% ipython --no-banner

In [1]: import numpy as np

In [2]: import numpy.linalg as la

In [3]: np.set_printoptions(precision=1, suppress=True, linewidth=140, legacy="1.25")

In [4]: def rd(a):
   ...:     return np.round(a, 1) + 0
   ...: 

In [5]: mat = np.load("m.npy")

In [6]: mat
Out[6]: 
array([[2., 1., 0., 0., 0.],
       [0., 2., 1., 0., 0.],
       [0., 0., 2., 1., 0.],
       [0., 0., 0., 2., 1.],
       [0., 0., 0., 0., 2.]])

In [7]: # triangular

In [8]: rd(la.norm(mat))
Out[8]: 4.9

In [9]: np.zeros(5, 5)
Traceback (most recent call last):
  Cell In[9], line 1
    np.zeros(5, 5)
TypeError: Cannot interpret '5' as a data type


In [10]: mat.mean(axis=0)
Out[10]: array([0.4, 0.6, 0.6, 0.6, 0.6])

In [11]: mat[5]
Traceback (most recent call last):
  Cell In[11], line 1
    mat[5]
IndexError: index 5 is out of bounds for axis 0 with size 5


In [12]: W0 = np.loadtxt("run3.csv", delimiter=",")

In [13]: W0
Out[13]: 
array([[1., 0., 0., 0., 0.],
       [0., 0., 0., 0., 0.],
       [0., 2., 3., 0., 0.],
       [0., 0., 0., 2., 3.],
       [0., 0., 0., 3., 1.]])

In [14]: # rank 4

In [15]: r = la.matrix_rank(W0)

In [16]: r
Out[16]: 4

In [17]: ns = la.svd(W0)[2][r:].T

In [18]: np.allclose(W0 @ ns, 0)
Out[18]: True

In [19]: [int(la.matrix_rank(W0[:i])) for i in range(1, len(W0) + 1)]
Out[19]: [1, 1, 2, 3, 4]

In [20]: print(rd(ns[:, 0] / ns[np.abs(ns[:, 0]).round(6).argmax(), 0]))
[ 0.   1.  -0.7  0.   0. ]

In [21]: Uu, s, VT = la.svd(W0, full_matrices=False)

In [22]: rd(Uu.T @ Uu)
Out[22]: 
array([[1., 0., 0., 0., 0.],
       [0., 1., 0., 0., 0.],
       [0., 0., 1., 0., 0.],
       [0., 0., 0., 1., 0.],
       [0., 0., 0., 0., 1.]])

In [23]: rd(s / s[0])
Out[23]: array([1. , 0.8, 0.3, 0.2, 0. ])

In [24]: print((s > 1e-8).sum())
4

In [25]: Uu, s, VT = la.svd(W0)

In [26]: V = VT[:(s > 1e-8).sum()]

In [27]: rng = np.random.default_rng(672181)

In [28]: x0 = W0[2] + 5 * W0[0] + rng.integers(2) * np.eye(5)[1]

In [29]: x0
Out[29]: array([5., 2., 3., 0., 0.])

In [30]: print(rd(np.diag(V.T @ V)))
[1.  0.3 0.7 1.  1. ]

In [31]: arr = np.load("x.npy")

In [32]: arr
Out[32]: 
array([[1, 2, 1, 2],
       [2, 1, 2, 1],
       [1, 2, 1, 2],
       [2, 1, 2, 1]])

In [33]: Uu, s, VT = la.svd(arr)

In [34]: np.argmax(s[:-1] / (s[1:] + 1e-6)) + 1
Out[34]: 2

In [35]: B = Uu[:, :2] @ np.diag(s[:2]) @ VT[:2]

In [36]: rd(la.norm(arr - B, 2)), rd(s[2])
Out[36]: (0.0, 0.0)

In [37]: rd(B)
Out[37]: 
array([[1., 2., 1., 2.],
       [2., 1., 2., 1.],
       [1., 2., 1., 2.],
       [2., 1., 2., 1.]])

In [38]: la.matrix_rank(B)
Out[38]: 2

In [39]: evals, V = la.eigh(arr)

In [40]: rd(V @ np.diag(evals) @ V.T)
Out[40]: 
array([[1., 2., 1., 2.],
       [2., 1., 2., 1.],
       [1., 2., 1., 2.],
       [2., 1., 2., 1.]])

In [41]: print(rd(la.eigvalsh(arr + -2 * np.eye(4))))
[-4. -2. -2.  4.]

In [42]: (evals > 1e-8).sum(), (evals < -1e-8).sum()
Out[42]: (1, 1)

In [43]: print(evals.sum(), np.trace(arr))
4.0 4

In [44]: print(rd(np.abs(V[:, -1])))
[0.5 0.5 0.5 0.5]

In [45]: rd(V.T @ arr @ V)
Out[45]: 
array([[-2.,  0.,  0.,  0.],
       [ 0.,  0.,  0.,  0.],
       [ 0.,  0.,  0.,  0.],
       [ 0.,  0.,  0.,  6.]])

In [46]: np.unique(evals.round(6) + 0, return_counts=True)[1]
Out[46]: array([1, 2, 1])

In [47]: print(rd(la.eigvalsh(arr @ arr)))
[ 0.  0.  4. 36.]

In [48]: rd(V.T @ V)
Out[48]: 
array([[1., 0., 0., 0.],
       [0., 1., 0., 0.],
       [0., 0., 1., 0.],
       [0., 0., 0., 1.]])

In [49]: rd(la.norm(arr, 2) / la.norm(arr))
Out[49]: 0.9

In [50]: [round(float(x), 1) for x in la.svd(arr, compute_uv=False)[:3]]
Out[50]: [6.0, 2.0, 0.0]

In [51]: np.argsort(-la.norm(arr, axis=0).round(6), kind="stable")[:3]
Out[51]: array([0, 1, 2])

In [52]: t = np.radians(36)

In [53]: Rm = np.eye(4)

In [54]: Rm[1, 1] = Rm[3, 3] = np.cos(t)

In [55]: Rm[1, 3], Rm[3, 1] = -np.sin(t), np.sin(t)

In [56]: rd(Rm)
Out[56]: 
array([[ 1. ,  0. ,  0. ,  0. ],
       [ 0. ,  0.8,  0. , -0.6],
       [ 0. ,  0. ,  1. ,  0. ],
       [ 0. ,  0.6,  0. ,  0.8]])

In [57]: B = arr @ Rm.T

In [58]: np.allclose(la.norm(arr, axis=1), la.norm(B, axis=1))
Out[58]: True

In [59]: print(rd(la.svd(arr, compute_uv=False)), rd(la.svd(B, compute_uv=False)))
[6. 2. 0. 0.] [6. 2. 0. 0.]

In [60]: E = np.loadtxt("sample1.csv", delimiter=",")

In [61]: rd(E)
Out[61]: 
array([[0.2, 0.2, 0. , 0. , 0.2, 0.2, 0.1, 0.1, 0.2, 0.2],
       [0.2, 0.1, 0. , 0. , 0.1, 0.1, 0.1, 0.1, 0.1, 0.2],
       [0. , 0. , 0. , 0. , 0. , 0. , 0. , 0. , 0. , 0. ],
       [0. , 0. , 0. , 0. , 0. , 0. , 0. , 0. , 0. , 0. ],
       [0.2, 0.1, 0. , 0. , 0.1, 0.1, 0.1, 0.1, 0.1, 0.2],
       [0.2, 0.1, 0. , 0. , 0.1, 0.1, 0.1, 0.1, 0.1, 0.2],
       [0.1, 0.1, 0. , 0. , 0.1, 0.1, 0. , 0. , 0.1, 0.1],
       [0.1, 0.1, 0. , 0. , 0.1, 0.1, 0. , 0. , 0.1, 0.1],
       [0.2, 0.1, 0. , 0. , 0.1, 0.1, 0.1, 0.1, 0.1, 0.2],
       [0.2, 0.2, 0. , 0. , 0.2, 0.2, 0.1, 0.1, 0.2, 0.2]])

In [62]: # null space of dimension 9

In [63]: x0 = np.array([-2, 3, -1, 0, -1, -3, 2, -1, 0, -2])

In [64]: rd(E @ E @ x0)
Out[64]: array([-1. , -0.7, -0.1, -0.1, -0.7, -0.7, -0.4, -0.4, -0.7, -1. ])

In [65]: rd(E @ x0)
Out[65]: array([-1. , -0.7, -0.1, -0.1, -0.7, -0.7, -0.4, -0.4, -0.7, -1. ])

In [66]: print(np.trace(E))
1.0

In [67]: Uu, s, VT = la.svd(E)

In [68]: V = VT[:(s > 1e-8).sum()]

In [69]: x0 = E[3] + 4 * E[5] + rng.integers(2) * np.eye(10)[7]

In [70]: rd(x0)
Out[70]: array([0.7, 0.5, 0.1, 0.1, 0.5, 0.5, 0.3, 1.3, 0.5, 0.7])

In [71]: la.matrix_rank(np.vstack([E, x0]))
Out[71]: 2

In [72]: print(rd(la.norm(x0 - V.T @ V @ x0)))
1.0

In [73]: rd(np.diag(V.T @ V))
Out[73]: array([0.2, 0.1, 0. , 0. , 0.1, 0.1, 0. , 0. , 0.1, 0.2])

In [74]: rd(V.T @ V)
Out[74]: 
array([[0.2, 0.2, 0. , 0. , 0.2, 0.2, 0.1, 0.1, 0.2, 0.2],
       [0.2, 0.1, 0. , 0. , 0.1, 0.1, 0.1, 0.1, 0.1, 0.2],
       [0. , 0. , 0. , 0. , 0. , 0. , 0. , 0. , 0. , 0. ],
       [0. , 0. , 0. , 0. , 0. , 0. , 0. , 0. , 0. , 0. ],
       [0.2, 0.1, 0. , 0. , 0.1, 0.1, 0.1, 0.1, 0.1, 0.2],
       [0.2, 0.1, 0. , 0. , 0.1, 0.1, 0.1, 0.1, 0.1, 0.2],
       [0.1, 0.1, 0. , 0. , 0.1, 0.1, 0. , 0. , 0.1, 0.1],
       [0.1, 0.1, 0. , 0. , 0.1, 0.1, 0. , 0. , 0.1, 0.1],
       [0.2, 0.1, 0. , 0. , 0.1, 0.1, 0.1, 0.1, 0.1, 0.2],
       [0.2, 0.2, 0. , 0. , 0.2, 0.2, 0.1, 0.1, 0.2, 0.2]])

In [75]: la.cond(E) > 100
Out[75]: True

In [76]: print(la.matrix_rank(E, rtol=0.1))
1

In [77]: [round(float(x), 1) for x in la.svd(E, compute_uv=False)[:3]]
Out[77]: [1.0, 0.0, 0.0]

In [78]: W1 = np.array([[0, 2, -7, -6],
    ...:     [-6, 1, 4, 2],
    ...:     [0, -3, -4, 6],
    ...:     [6, 4, -4, -6],
    ...:     [3, -6, 9, -1],
    ...:     [-6, 1, -3, -4],
    ...:     [7, -5, -7, -3],
    ...:     [-5, -6, 3, 1],
    ...:     [-4, 5, 3, 1],
    ...:     [1, -8, -8, -3]])

In [79]: beta = np.array([-2, 2, -2, 0])

In [80]: H = np.maximum(E @ W1 + beta, 0)

In [81]: (H > 0).astype(int)
Out[81]: 
array([[0, 0, 0, 0],
       [0, 1, 0, 0],
       [0, 1, 0, 0],
       [0, 1, 0, 0],
       [0, 1, 0, 0],
       [0, 1, 0, 0],
       [0, 1, 0, 0],
       [0, 1, 0, 0],
       [0, 1, 0, 0],
       [0, 0, 0, 0]])

In [82]: rd(H)
Out[82]: 
array([[0. , 0. , 0. , 0. ],
       [0. , 0.4, 0. , 0. ],
       [0. , 1.7, 0. , 0. ],
       [0. , 1.7, 0. , 0. ],
       [0. , 0.4, 0. , 0. ],
       [0. , 0.4, 0. , 0. ],
       [0. , 1.1, 0. , 0. ],
       [0. , 1.1, 0. , 0. ],
       [0. , 0.4, 0. , 0. ],
       [0. , 0. , 0. , 0. ]])

In [83]: basis = np.array([[1, 1, 0], [2, 1, 0], [1, 2, 1], [2, 2, 1]])

In [84]: W1 @ basis
Out[84]: 
array([[-15, -24, -13],
       [  4,   7,   6],
       [  2,   1,   2],
       [ -2, -10, -10],
       [ -2,  13,   8],
       [-15, -19,  -7],
       [-16, -18, -10],
       [-12,  -3,   4],
       [ 11,   9,   4],
       [-29, -29, -11]])

In [85]: rd(E @ la.pinv(E) @ E)
Out[85]: 
array([[0.2, 0.2, 0. , 0. , 0.2, 0.2, 0.1, 0.1, 0.2, 0.2],
       [0.2, 0.1, 0. , 0. , 0.1, 0.1, 0.1, 0.1, 0.1, 0.2],
       [0. , 0. , 0. , 0. , 0. , 0. , 0. , 0. , 0. , 0. ],
       [0. , 0. , 0. , 0. , 0. , 0. , 0. , 0. , 0. , 0. ],
       [0.2, 0.1, 0. , 0. , 0.1, 0.1, 0.1, 0.1, 0.1, 0.2],
       [0.2, 0.1, 0. , 0. , 0.1, 0.1, 0.1, 0.1, 0.1, 0.2],
       [0.1, 0.1, 0. , 0. , 0.1, 0.1, 0. , 0. , 0.1, 0.1],
       [0.1, 0.1, 0. , 0. , 0.1, 0.1, 0. , 0. , 0.1, 0.1],
       [0.2, 0.1, 0. , 0. , 0.1, 0.1, 0.1, 0.1, 0.1, 0.2],
       [0.2, 0.2, 0. , 0. , 0.2, 0.2, 0.1, 0.1, 0.2, 0.2]])

In [86]: np.unique(E.round(6), axis=0).shape
Out[86]: (4, 10)

In [87]: np.abs(np.diag(la.qr(E)[1])) > 1e-9
Out[87]: array([ True, False, False, False, False, False, False, False, False, False])

In [88]: M = np.load("a.npy")

In [89]: M
Out[89]: 
array([[-12,  12, -12,  -4,   4,  -4],
       [-12, -12, -12,  -4,  -4,  -4],
       [  0,   0,  12,   0,   0,   4],
       [-18,  18, -18,  -4,   4,  -4],
       [-18, -18, -18,  -4,  -4,  -4],
       [  0,   0,  18,   0,   0,   4]])

In [90]: np.allclose(M @ M.T, M.T @ M)
Out[90]: False

In [91]: rd(la.det(M))
Out[91]: -55296.0

In [92]: rd(np.abs(la.eigvals(M)).max())
Out[92]: 24.6

In [93]: M @ M
Out[93]: 
array([[   0, -432, -216,    0, -128,  -64],
       [ 432,    0,  216,  128,    0,   64],
       [   0,    0,  216,    0,    0,   64],
       [   0, -576, -288,    0, -176,  -88],
       [ 576,    0,  288,  176,    0,   88],
       [   0,    0,  288,    0,    0,   88]])

In [94]: (M + M.T) / 2
Out[94]: 
array([[-12.,   0.,  -6., -11.,  -7.,  -2.],
       [  0., -12.,  -6.,   7., -11.,  -2.],
       [ -6.,  -6.,  12.,  -9.,  -9.,  11.],
       [-11.,   7.,  -9.,  -4.,   0.,  -2.],
       [ -7., -11.,  -9.,   0.,  -4.,  -2.],
       [ -2.,  -2.,  11.,  -2.,  -2.,   4.]])

In [95]: la.matrix_power(M, 4)
Out[95]: 
array([[-260352,       0, -195264,  -77824,       0,  -58368],
       [      0, -260352,  -65088,       0,  -77824,  -19456],
       [      0,       0,   65088,       0,       0,   19456],
       [-350208,       0, -262656, -104704,       0,  -78528],
       [      0, -350208,  -87552,       0, -104704,  -26176],
       [      0,       0,   87552,       0,       0,   26176]])
